>>> import numpy as np
>>> np.set_printoptions(precision=2, suppress=True, linewidth=160)
>>> arr = np.loadtxt("m.csv", delimiter=",")
>>> arr
array([[  0.4,  -0.7,  -0.6,  -1.3,   2.2,   1.7,   1.4,  -0.5,   0.7],
       [ 26. , -14. , -26. ,  32. ,  -4. ,  26. ,  20. ,  -2. ,  18. ],
       [ -2.6,   0.5,   1.3,   1.1,  -1.1,   0. ,   0.4,  -0.8,  -1.4],
       [ -0.6,   0.1,   0.7,   0.7,   1.2,  -1.9,  -0.9,   0.6,   0.4],
       [ -0.8,  -2.5,   1.4,  -1.3,   1.1,  -2.2,   0.4,  -1.1,  -0.2],
       [  0.2,   0.1,  -0.8,   0.3,   0.2,   0.2,   1. ,  -0.5,   0.5],
       [  0. ,   1.1,  -0.8,  -1.2,  -0.3,   1.8,   0. ,   0.7,   0.7],
       [ -0.3,  -0.2,  -0.3,   0.1,  -0.1,  -0.4,  -1.3,   2.6,  -1.4],
       [  0.5,  -0.2,  -1.8,  -1.6,   0.9,  -0.5,  -0.6,  -0.9,  -0.1],
       [  0.9,  -0.5,  -1.3,   1.5,   1.3,  -1.3,  -0.7,   0.3,  -2.4]])
>>> U, s, Vt = np.linalg.svd(arr)
>>> np.argmax(s[:-1] / (s[1:] + 1e-6)) + 1
np.int64(1)
>>> B = U[:, :1] @ np.diag(s[:1]) @ Vt[:1]
>>> np.linalg.matrix_rank(arr, rtol=0.05)
np.int64(4)
>>> round(np.linalg.norm(arr - B) / np.linalg.norm(arr), 2)
np.float64(0.15)
>>> np.linalg.matrix_rank(B)
np.int64(1)
>>> np.round(np.linalg.norm(arr - B, 2), 2), round(s[1], 2)
(np.float64(5.05), np.float64(5.05))
>>> np.round(np.abs(arr - B).max(), 2)
np.float64(2.91)
>>> B = arr / np.linalg.norm(arr, axis=1, keepdims=True)
>>> C2 = B @ B.T
>>> np.round(np.degrees(np.arccos(np.clip(C2[8, 3], -1, 1))), 2)
np.float64(95.08)
>>> C2[8]
array([ 0.4 , -0.09, -0.55, -0.09,  0.21,  0.21,  0.16, -0.11,  1.  ,  0.24])
>>> B = np.c_[arr[:, :2] @ np.array([[1, -1], [-3, 0]]), np.array([4, 5, 0, 5, 1, 0, 4, 4, 3, 4])]
>>> B
array([[  2.5,  -0.4,   4. ],
       [ 68. , -26. ,   5. ],
       [ -4.1,   2.6,   0. ],
       [ -0.9,   0.6,   5. ],
       [  6.7,   0.8,   1. ],
       [ -0.1,  -0.2,   0. ],
       [ -3.3,   0. ,   4. ],
       [  0.3,   0.3,   4. ],
       [  1.1,  -0.5,   3. ],
       [  2.4,  -0.9,   4. ]])
>>> np.linalg.norm(np.linalg.qr(arr)[0].T @ B, axis=0) ** 2 / ((B ** 2).sum(axis=0) + 1e-12)
array([1.  , 1.  , 0.94])
>>> np.linalg.matrix_rank(np.c_[arr, B])
np.int64(10)
>>> proj = B @ np.linalg.solve(B.T @ B, B.T)
>>> round(float(np.trace(proj)), 2)
3.0
>>> np.round(proj @ B[:, 1], 2) + 0
array([ -0.4, -26. ,   2.6,   0.6,   0.8,  -0.2,   0. ,   0.3,  -0.5,  -0.9])
>>> np.round(np.diag(proj), 2) + 0
array([0.17, 0.99, 0.08, 0.27, 0.78, 0.  , 0.31, 0.17, 0.09, 0.15])
>>> np.allclose(proj @ proj, proj)
True
>>> np.round(np.linalg.eigvalsh(proj), 2) + 0
array([0., 0., 0., 0., 0., 0., 0., 1., 1., 1.])
>>> x = np.array([-1, 3, -2, 0, -1, 1, -3, 1, -1])
>>> y = arr @ x
>>> y
array([ -7.2, -66. ,   2. ,  -0.7, -14.9,  -2.3,   7. ,   7.9,   2.1,   2.4])
>>> np.round(np.linalg.solve(arr.T @ arr, arr.T @ y), 2) + 0
array([-1.,  3., -2.,  0., -1.,  1., -3.,  1., -1.])
>>> rng = np.random.default_rng(54282)
>>> y = y + 0.05 * rng.normal(size=10)
>>> y
array([ -7.23, -66.04,   2.02,  -0.75, -14.9 ,  -2.38,   7.09,   7.9 ,   2.1 ,   2.35])
>>> beta, *_ = np.linalg.lstsq(arr, y)
>>> np.round(arr.T @ (y - arr @ beta), 2) + 0
array([0., 0., 0., 0., 0., 0., 0., 0., 0.])
>>> np.round(np.linalg.norm(y - arr @ beta), 2)
np.float64(0.07)
>>> [round(float(np.linalg.norm(np.linalg.solve(arr.T @ arr + lam * np.eye(9), arr.T @ y))), 2) for lam in (0, 1, 10, 100)]
[5.23, 4.7, 3.26, 1.28]
>>> beta.round()
array([-1.,  3., -2., -0., -1.,  1., -3.,  1., -1.])
>>> F = np.loadtxt("out17.csv", delimiter=",")
>>> F
array([[ 0.33,  0.39,  0.11,  0.1 ,  0.15,  0.08,  0.45],
       [-0.48, -0.14, -0.48, -0.8 ,  0.4 , -0.4 , -0.22],
       [ 0.55, -0.44,  0.79,  0.99, -0.87,  0.71, -0.39],
       [ 0.38,  0.66, -0.1 , -0.46,  0.54, -0.1 ,  0.72],
       [ 0.25,  0.54, -0.13, -0.46,  0.47, -0.12,  0.59],
       [ 0.16, -0.52,  0.54,  0.91, -0.74,  0.47, -0.53],
       [-0.82, -0.71, -0.64, -0.87,  0.18, -0.53, -0.8 ],
       [-0.36,  0.05, -0.45, -0.8 ,  0.47, -0.38,  0.  ],
       [ 0.18,  0.26,  0.02, -0.05,  0.15,  0.01,  0.3 ],
       [-0.96, -0.99, -0.29,  0.29, -0.89, -0.18, -1.  ],
       [-0.38,  0.1 , -0.5 , -0.85,  0.54, -0.42,  0.05],
       [-0.63, -0.3 , -0.58, -0.87,  0.42, -0.49, -0.41],
       [-0.76, -0.73, -0.49, -0.69, -0.06, -0.39, -0.8 ],
       [-0.33,  0.13, -0.46, -0.82,  0.52, -0.39,  0.09],
       [ 0.04,  0.75, -0.58, -0.95,  0.85, -0.51,  0.78],
       [ 0.12, -0.12,  0.23,  0.5 , -0.29,  0.19, -0.11],
       [ 0.63,  0.3 ,  0.58,  0.87, -0.42,  0.49,  0.41],
       [-0.36, -0.45, -0.1 , -0.05, -0.21, -0.07, -0.52],
       [ 0.91,  0.94,  0.53,  0.6 ,  0.47,  0.41,  0.97],
       [ 0.02,  0.58, -0.43, -0.85,  0.7 , -0.37,  0.61],
       [-0.02, -0.58,  0.43,  0.85, -0.7 ,  0.37, -0.61],
       [-0.71,  0.52, -0.9 , -1.  ,  0.95, -0.84,  0.45],
       [-0.79, -0.9 , -0.19,  0.1 , -0.64, -0.12, -0.94],
       [ 0.12,  0.06,  0.1 ,  0.2 , -0.06,  0.08,  0.08],
       [-0.74, -0.88, -0.15,  0.15, -0.62, -0.09, -0.92],
       [-0.35, -0.49, -0.04,  0.1 , -0.29, -0.02, -0.55],
       [ 0.59,  0.43,  0.45,  0.72, -0.18,  0.36,  0.52],
       [ 0.24,  0.29,  0.07,  0.05,  0.12,  0.05,  0.34],
       [-0.71, -0.59, -0.51, -0.76,  0.12, -0.41, -0.69],
       [ 0.12,  0.06,  0.1 ,  0.2 , -0.06,  0.08,  0.08],
       [-0.1 ,  0.07, -0.17, -0.38,  0.21, -0.14,  0.06],
       [ 0.93,  0.96,  0.55,  0.6 ,  0.54,  0.43,  0.98],
       [ 0.1 , -0.24,  0.29,  0.64, -0.42,  0.24, -0.24],
       [-0.83, -0.95, -0.09,  0.42, -0.79, -0.03, -0.97],
       [ 0.65,  0.03,  0.72,  0.96, -0.7 ,  0.63,  0.14],
       [ 0.71,  0.92, -0.09, -0.64,  0.79, -0.11,  0.95],
       [ 0.02,  0.45, -0.32, -0.72,  0.56, -0.27,  0.48],
       [-0.88, -0.6 , -0.82, -0.98,  0.6 , -0.73, -0.73],
       [-0.22, -0.85,  0.56,  0.95, -0.89,  0.5 , -0.87],
       [ 0.76,  0.73,  0.49,  0.69,  0.06,  0.39,  0.8 ]])
>>> Ac = F - F.mean(axis=0)
>>> U, s, Vt = np.linalg.svd(Ac, full_matrices=False)
>>> np.round(Ac.mean(axis=0), 2) + 0
array([0., 0., 0., 0., 0., 0., 0.])
>>> np.linalg.matrix_rank(Ac)
np.int64(7)
>>> (np.sign(U[:, 0]) == np.sign(U[0, 0])).astype(int)
array([1, 0, 1, 0, 0, 1, 0, 0, 0, 1, 0, 0, 0, 0, 0, 1, 1, 1, 1, 0, 1, 0, 1, 1, 1, 1, 1, 1, 0, 1, 0, 1, 1, 1, 1, 0, 0, 0, 1, 1])
>>> Ac = F - F.mean(axis=0)
>>> V = np.linalg.svd(Ac)[2][:2]
>>> B = Ac - Ac @ V.T @ V
>>> np.round(np.cov(Ac @ V.T, rowvar=False), 2) + 0
array([[1.05, 0.  ],
       [0.  , 1.04]])
>>> np.round(np.linalg.norm(B) / np.linalg.norm(Ac), 2)
np.float64(0.13)
>>> np.linalg.norm(B, axis=1).round(6).argmax()
np.int64(21)
>>> (Ac @ V.T).std(axis=0)
array([1.01, 1.01])
>>> z = F[:, 4] > np.median(F[:, 4])
>>> r0 = F[z].mean(axis=0) - F[~z].mean(axis=0)
>>> ((F - F.mean(axis=0)) @ r0 > 0).astype(int)
array([1, 1, 0, 1, 1, 0, 1, 1, 1, 0, 1, 1, 0, 1, 1, 0, 0, 0, 1, 1, 0, 1, 0, 0, 0, 0, 0, 1, 1, 0, 1, 1, 0, 0, 0, 1, 1, 1, 0, 0])
>>> (((F - F.mean(axis=0)) @ r0 > 0) == z).mean()
np.float64(0.95)
>>> cent = F[[4, 29]].astype(float)
>>> for _ in range(5):
...     z = np.linalg.norm(F[:, None] - cent, axis=-1).argmin(axis=1)
...     cent = np.array([F[z == j].mean(axis=0) for j in range(2)])
... 
>>> z
array([0, 0, 1, 0, 0, 1, 0, 0, 0, 1, 0, 0, 1, 0, 0, 1, 1, 1, 0, 0, 1, 0, 1, 1, 1, 1, 1, 0, 0, 1, 0, 0, 1, 1, 1, 0, 0, 0, 1, 0])
>>> np.abs(cent[1] - cent[0]).argmax()
np.int64(4)
>>> cent
array([[-0.03,  0.27, -0.24, -0.46,  0.45, -0.22,  0.26],
       [-0.11, -0.4 ,  0.19,  0.45, -0.49,  0.18, -0.4 ]])
>>> cent[1] - cent[0]
array([-0.08, -0.68,  0.44,  0.92, -0.94,  0.4 , -0.66])
>>> M = np.loadtxt("test4.csv", delimiter=",")
>>> M
array([[ -9.53,  -6.76,   9.85,   1.23],
       [-10.96,  -4.2 ,   7.75,   0.16],
       [ -9.7 ,  -6.32,   8.67,   1.39],
       [ -9.45,  -4.72,  10.53,  -0.02],
       [ -9.25,  -4.97,  10.76,  -1.63],
       [ -9.47,  -4.99,  10.85,  -0.15],
       [ -8.37,  -5.1 ,  11.25,  -0.9 ],
       [-11.54,  -3.45,  10.32,  -0.72],
       [ -8.08,  -6.  ,   9.77,   0.81],
       [-10.32,  -5.07,   9.87,  -0.42],
       [ -8.78,  -3.75,   9.75,  -0.21],
       [-10.61,  -5.22,  10.45,  -0.27],
       [-11.78,  -6.09,  10.48,   1.58],
       [ -8.55,  -3.75,   9.76,  -0.34]])
>>> dist = np.linalg.norm(M[:, None] - M[None], axis=-1)
>>> np.linalg.norm(M - M.mean(axis=0), axis=1)
array([2.12, 2.7 , 2.3 , 0.68, 1.9 , 0.91, 2.08, 2.53, 2.09, 0.75, 1.64, 1.04, 2.81, 1.8 ])
>>> K = np.minimum.outer(np.arange(1, 7), np.arange(1, 7)) * -3
>>> K
array([[ -3,  -3,  -3,  -3,  -3,  -3],
       [ -3,  -6,  -6,  -6,  -6,  -6],
       [ -3,  -6,  -9,  -9,  -9,  -9],
       [ -3,  -6,  -9, -12, -12, -12],
       [ -3,  -6,  -9, -12, -15, -15],
       [ -3,  -6,  -9, -12, -15, -18]])
>>> B = K + rng.integers(-2, 3, (6, 1)) @ rng.integers(-2, 3, (1, 6))
>>> B
array([[ -3,  -3,  -3,  -3,  -3,  -3],
       [ -3,  -6,  -6,  -6,  -6,  -6],
       [ -1,  -5,  -9, -10,  -7,  -7],
       [ -7,  -8,  -9, -10, -16, -16],
       [  1,  -4,  -9, -14, -11, -11],
       [ -1,  -5,  -9, -13, -13, -16]])
>>> B - K
array([[ 0,  0,  0,  0,  0,  0],
       [ 0,  0,  0,  0,  0,  0],
       [ 2,  1,  0, -1,  2,  2],
       [-4, -2,  0,  2, -4, -4],
       [ 4,  2,  0, -2,  4,  4],
       [ 2,  1,  0, -1,  2,  2]])
>>> U, s = np.linalg.svd(B)
Traceback (most recent call last):
  File "<python-input-71>", line 1, in <module>
    U, s = np.linalg.svd(B)
    ^^^^
ValueError: too many values to unpack (expected 2)
>>> U, s, Vt = np.linalg.svd(B, full_matrices=False)
>>> np.round(U.T @ U, 2) + 0
array([[1., 0., 0., 0., 0., 0.],
       [0., 1., 0., 0., 0., 0.],
       [0., 0., 1., 0., 0., 0.],
       [0., 0., 0., 1., 0., 0.],
       [0., 0., 0., 0., 1., 0.],
       [0., 0., 0., 0., 0., 1.]])
>>> round(np.sqrt((s ** 2).sum()), 2), round(float(np.linalg.norm(B)), 2)
(np.float64(50.9), 50.9)
>>> s
array([49.8 ,  8.63,  5.69,  1.53,  0.91,  0.78])
>>> np.allclose(U * s @ Vt, B)
True
>>> np.round(Vt @ Vt.T, 2) + 0
array([[1., 0., 0., 0., 0., 0.],
       [0., 1., 0., 0., 0., 0.],
       [0., 0., 1., 0., 0., 0.],
       [0., 0., 0., 1., 0., 0.],
       [0., 0., 0., 0., 1., 0.],
       [0., 0., 0., 0., 0., 1.]])
>>> np.abs(U[:, 0]).round(6).argmax()
np.int64(3)
>>> np.cumsum(s ** 2) / np.sum(s ** 2)
array([0.96, 0.99, 1.  , 1.  , 1.  , 1.  ])
>>> U.shape, s.shape, Vt.shape
((6, 6), (6,), (6, 6))
>>> K @ K
array([[ 54,  99, 135, 162, 180, 189],
       [ 99, 189, 261, 315, 351, 369],
       [135, 261, 369, 450, 504, 531],
       [162, 315, 450, 558, 630, 666],
       [180, 351, 504, 630, 720, 765],
       [189, 369, 531, 666, 765, 819]])
>>> np.allclose(K @ K.T, K.T @ K)
True
>>> np.trace(K)
np.int64(-63)
>>> np.linalg.matrix_power(K, 2)
array([[ 54,  99, 135, 162, 180, 189],
       [ 99, 189, 261, 315, 351, 369],
       [135, 261, 369, 450, 504, 531],
       [162, 315, 450, 558, 630, 666],
       [180, 351, 504, 630, 720, 765],
       [189, 369, 531, 666, 765, 819]])
>>> (K + K.T) / 2
array([[ -3.,  -3.,  -3.,  -3.,  -3.,  -3.],
       [ -3.,  -6.,  -6.,  -6.,  -6.,  -6.],
       [ -3.,  -6.,  -9.,  -9.,  -9.,  -9.],
       [ -3.,  -6.,  -9., -12., -12., -12.],
       [ -3.,  -6.,  -9., -12., -15., -15.],
       [ -3.,  -6.,  -9., -12., -15., -18.]])
>>> np.linalg.determinant(K)
Traceback (most recent call last):
  File "<python-input-86>", line 1, in <module>
    np.linalg.determinant(K)
    ^^^^^^^^^^^^^^^^^^^^^
AttributeError: module 'numpy.linalg' has no attribute 'determinant'
>>> np.sort(np.abs(np.linalg.eigvals(K)))
array([ 0.8 ,  0.96,  1.34,  2.32,  5.96, 51.62])
>>> try:
...     np.linalg.cholesky(K)
... except np.linalg.LinAlgError as e:
...     print("failed:", e)
... 
failed: Matrix is not positive definite
>>> np.all(np.linalg.eigvalsh(K) > 0)
np.False_
>>> B = np.array([[0, 3], [2, 1], [0, 0], [3, 2], [3, 0], [1, 3]])
>>> cent = np.array([[4, 0, 1, 4, 2, 4, 2], [1, 5, 3, 2, 0, 0, 4]])
>>> W0 = B @ cent + 0.02 * rng.normal(size=(6, 7))
>>> W0.round(2) + 0
array([[ 2.99, 14.98,  9.  ,  5.99,  0.  ,  0.  , 12.02],
       [ 8.99,  4.99,  5.  ,  9.98,  4.  ,  7.98,  8.02],
       [-0.03, -0.01,  0.03, -0.04,  0.01,  0.  ,  0.  ],
       [14.01,  9.97,  9.01, 16.  ,  6.04, 12.03, 14.01],
       [11.98, -0.03,  3.  , 12.01,  5.98, 12.02,  5.97],
       [ 7.01, 14.96, 10.02, 10.01,  2.01,  4.01, 14.02]])
>>> U, s, Vt = np.linalg.svd(W0)
>>> s
array([51.83, 19.91,  0.05,  0.03,  0.02,  0.01])
>>> B = U[:, :2] @ np.diag(s[:2]) @ Vt[:2]
>>> np.linalg.matrix_rank(B)
np.int64(2)
>>> np.round(np.abs(W0 - B).max(), 2)
np.float64(0.03)
>>> x = np.array([2, 2, 1, 6, 0, 2, 4])
>>> h = np.maximum(W0 @ x, 0)
>>> W0.T @ h
array([7926.74, 7621.1 , 6191.87, 9459.28, 3206.3 , 6408.27, 9320.03])
>>> np.maximum(W0 @ (3 * x), 0)
array([386.97, 422.62,   0.  , 699.28, 440.72, 534.49])
>>> U, s, Vt = np.linalg.svd(W0, full_matrices=False)
>>> s
array([51.83, 19.91,  0.05,  0.03,  0.02,  0.01])
>>> np.abs(Vt[0])
array([0.4 , 0.39, 0.32, 0.48, 0.16, 0.32, 0.48])
>>> W0.shape
(6, 7)
>>> np.linalg.svd(W0, compute_uv=False)
array([51.83, 19.91,  0.05,  0.03,  0.02,  0.01])
>>> round(float(np.abs(W0).max()), 2)
16.0
>>> W0[:, 7]
Traceback (most recent call last):
  File "<python-input-109>", line 1, in <module>
    W0[:, 7]
    ~~^^^^^^
IndexError: index 7 is out of bounds for axis 1 with size 7
